$ python3 -q
>>> import numpy as np
>>> import numpy.linalg as la
>>> np.set_printoptions(suppress=True, linewidth=200)
>>> def rd(a):
...     return np.round(a, 4) + 0
... 
>>> E = np.load("x.npy")
>>> E
array([[ 1,  0,  0,  0,  0,  0,  0,  0,  0,  0,  0,  0,  0,  0,  0],
       [ 1,  1,  0,  0,  0,  0,  0,  0,  0,  0,  0,  0,  0,  0,  0],
       [-2,  2,  1,  0,  0,  0,  0,  0,  0,  0,  0,  0,  0,  0,  0],
       [ 1,  0, -2,  1,  0,  0,  0,  0,  0,  0,  0,  0,  0,  0,  0],
       [-1,  2,  2,  2,  1,  0,  0,  0,  0,  0,  0,  0,  0,  0,  0],
       [-1, -2,  1,  0, -2,  1,  0,  0,  0,  0,  0,  0,  0,  0,  0],
       [ 2,  0, -2,  1, -2,  0,  1,  0,  0,  0,  0,  0,  0,  0,  0],
       [-2,  2, -1,  1, -2,  1,  2,  1,  0,  0,  0,  0,  0,  0,  0],
       [-1,  0,  1,  2, -2, -2,  1,  0,  1,  0,  0,  0,  0,  0,  0],
       [ 0, -2,  2, -1, -2,  1,  1,  2,  2,  1,  0,  0,  0,  0,  0],
       [ 1,  0, -2,  0, -2,  1, -1, -2,  2, -2,  1,  0,  0,  0,  0],
       [ 2,  2,  2, -2,  1,  2, -2, -2,  2,  2,  0,  1,  0,  0,  0],
       [ 0,  0, -1,  2, -1, -1,  1,  2, -2,  2,  2,  0,  1,  0,  0],
       [-1,  0,  0,  2,  2,  1,  0, -2,  2,  1,  0,  1,  2,  1,  0],
       [ 1,  1,  2,  0,  2, -2,  2,  1,  0,  1,  0, -1,  2,  0,  1]])
>>> # triangular: eigenvalues sit on the diagonal
>>> Y = E / la.norm(E, axis=1, keepdims=True)
>>> G = Y @ Y.T
>>> rd(la.norm(Y, axis=1))
array([1., 1., 1., 1., 1., 1., 1., 1., 1., 1., 1., 1., 1., 1., 1.])
>>> (G - 2 * np.eye(15)).round(6).argmax(axis=1)
array([1, 0, 4, 6, 2, 9, 3, 2, 7, 5, 6, 1, 6, 4, 4])
>>> def softmax(z):
...     e = np.exp(z - z.max(axis=-1, keepdims=True))
...     return e / e.sum(axis=-1, keepdims=True)
... 
>>> rd(softmax(E[7]))
array([0.0044, 0.2417, 0.012 , 0.0889, 0.0044, 0.0889, 0.2417, 0.0889, 0.0327, 0.0327, 0.0327, 0.0327, 0.0327, 0.0327, 0.0327])
>>> rd(softmax(10 * E[7]))
array([0. , 0.5, 0. , 0. , 0. , 0. , 0.5, 0. , 0. , 0. , 0. , 0. , 0. , 0. , 0. ])
>>> scores = E @ E.T / np.sqrt(15)
>>> softmax(scores).round(6).argmax(axis=1)
array([ 6, 11,  2,  6,  4,  5,  6,  7,  8,  9, 10, 11, 12, 13, 14])
>>> Y = E / np.sqrt((E ** 2).mean(axis=1, keepdims=True))
>>> la.matrix_rank(Y) == la.matrix_rank(E)
np.True_
>>> la.matrix_rank(E - E.mean(axis=1, keepdims=True))
np.int64(14)
>>> rd(Y[7])
array([-1.7321,  1.7321, -0.866 ,  0.866 , -1.7321,  0.866 ,  1.7321,  0.866 ,  0.    ,  0.    ,  0.    ,  0.    ,  0.    ,  0.    ,  0.    ])
>>> U, s, VT = la.svd(E)
>>> np.argmax(s[:-1] / (s[1:] + 1e-6)) + 1
np.int64(14)
>>> Y = U[:, :14] @ np.diag(s[:14]) @ VT[:14]
>>> rd(np.abs(E - Y).max())
np.float64(0.0001)
>>> la.matrix_rank(E, rtol=0.05)
np.int64(12)
>>> la.matrix_rank(Y)
np.int64(14)
>>> rd(la.norm(E - Y) / la.norm(E))
np.float64(0.0)
>>> rd(la.norm(E - Y, 2)), rd(s[14])
(np.float64(0.0002), np.float64(0.0002))
>>> W1 = np.array([[8, -7, -2],
...     [8, 0, -7],
...     [5, -6, -9],
...     [9, -2, 3],
...     [-9, -9, -9],
...     [9, -4, 1],
...     [7, -3, -8],
...     [0, -8, -4],
...     [-2, -6, 7],
...     [-8, 1, 2],
...     [2, 3, -3],
...     [8, -3, 0],
...     [6, 0, 9],
...     [6, -5, 9],
...     [9, -2, 1]])
>>> coef = np.array([-4, 0, 4])
>>> H = np.maximum(E @ W1 + coef, 0)
>>> la.matrix_rank(H)
np.int64(3)
>>> cent = np.array([[-4, 2, 1], [-5, 3, 3], [-4, -4, -3]])
>>> H @ cent
array([[ -24,    0,   -2],
       [ -48,   24,   12],
       [ -44,   26,   25],
       [-119,  -77,  -57],
       [ -92,   46,   23],
       [-211,  -67,  -41],
       [-323,  -19,  -24],
       [-274,  116,   80],
       [-206,    2,    4],
       [ -76,  -58,  -45],
       [-495, -111,  -77],
       [ -12,    6,    3],
       [-152,   60,   50],
       [-228, -162, -127],
       [ -20,   10,    5]])
>>> W1 @ cent
array([[ 11,   3,  -7],
       [ -4,  44,  29],
       [ 46,  28,  14],
       [-38,   0,  -6],
       [117,  -9,  -9],
       [-20,   2,  -6],
       [ 19,  37,  22],
       [ 56,  -8, -12],
       [ 10, -50, -41],
       [ 19, -21, -11],
       [-11,  25,  20],
       [-17,   7,  -1],
       [-60, -24, -21],
       [-35, -39, -36],
       [-30,   8,   0]])
>>> (H @ cent).round(6).argmax(axis=1)
array([1, 1, 1, 2, 1, 2, 1, 1, 2, 2, 2, 1, 1, 2, 1])
>>> A = np.loadtxt("test15.csv", delimiter=",")
>>> A
array([[ 1.,  6.,  8.],
       [ 8.,  0.,  0.],
       [ 0.,  9., 11.],
       [ 8.,  0.,  0.],
       [ 0.,  9., 11.],
       [ 4.,  0.,  0.],
       [ 7.,  0.,  0.],
       [ 0.,  9., 11.],
       [ 5.,  0.,  0.],
       [ 2.,  3.,  5.],
       [ 2.,  3.,  5.],
       [ 3.,  0.,  2.],
       [ 0., 15., 17.],
       [ 4.,  0.,  0.],
       [ 6.,  0.,  0.],
       [ 1.,  6.,  8.],
       [ 4.,  0.,  0.],
       [ 4.,  0.,  0.],
       [ 1.,  6.,  8.],
       [ 0., 15., 17.],
       [ 2.,  3.,  5.],
       [ 4.,  0.,  0.],
       [ 3.,  0.,  2.],
       [ 5.,  0.,  0.],
       [ 0., 15., 17.],
       [ 3.,  0.,  2.],
       [ 3.,  0.,  2.],
       [ 2.,  3.,  5.],
       [ 8.,  0.,  0.],
       [ 8.,  0.,  0.],
       [ 4.,  0.,  0.],
       [ 3.,  0.,  2.],
       [ 4.,  0.,  0.],
       [ 6.,  0.,  0.]])
>>> # rows 1 and 3 are equal
>>> G = A.T @ A
>>> la.matrix_rank(G)
np.int64(3)
>>> np.allclose(G, G.T)
True
>>> (A @ A.T).shape
(34, 34)
>>> cent = A[[1, 21]].astype(float)
>>> for _ in range(6):
...     idx = la.norm(A[:, None] - cent, axis=-1).argmin(axis=1)
...     cent = np.array([A[idx == j].mean(axis=0) for j in range(2)])
... 
>>> idx
array([1, 0, 1, 0, 1, 0, 0, 1, 0, 0, 0, 0, 1, 0, 0, 1, 0, 0, 1, 1, 0, 0, 0, 0, 1, 0, 0, 0, 0, 0, 0, 0, 0, 0])
>>> rd(cent[1] - cent[0])
array([-4.1467,  9.52  , 10.8   ])
>>> rd(cent)
array([[ 4.48  ,  0.48  ,  1.2   ],
       [ 0.3333, 10.    , 12.    ]])
>>> np.abs(cent[1] - cent[0]).argmax()
np.int64(2)
>>> Ac = A - A.mean(axis=0)
>>> U, s, VT = la.svd(Ac, full_matrices=False)
>>> np.searchsorted(np.cumsum(s ** 2) / (s ** 2).sum(), 0.9) + 1
np.int64(1)
>>> rd((s ** 2).sum() ** 2 / (s ** 4).sum())
np.float64(1.0902)
>>> proj = A @ la.solve(A.T @ A, A.T)
>>> np.allclose(proj @ proj, proj)
True
>>> rd(proj @ A[:, 1])
array([ 6.,  0.,  9.,  0.,  9.,  0.,  0.,  9.,  0.,  3.,  3.,  0., 15.,  0.,  0.,  6.,  0.,  0.,  6., 15.,  3.,  0.,  0.,  0., 15.,  0.,  0.,  3.,  0.,  0.,  0.,  0.,  0.,  0.])
>>> rd(np.diag(proj))
array([0.056 , 0.118 , 0.0795, 0.118 , 0.0795, 0.0295, 0.0903, 0.0795, 0.0461, 0.0702, 0.0702, 0.1221, 0.2362, 0.0295, 0.0664, 0.056 , 0.0295, 0.0295, 0.056 , 0.2362, 0.0702, 0.0295, 0.1221, 0.0461,
       0.2362, 0.1221, 0.1221, 0.0702, 0.118 , 0.118 , 0.0295, 0.1221, 0.0295, 0.0664])
>>> la.matrix_rank(np.eye(34) - proj)
np.int64(31)
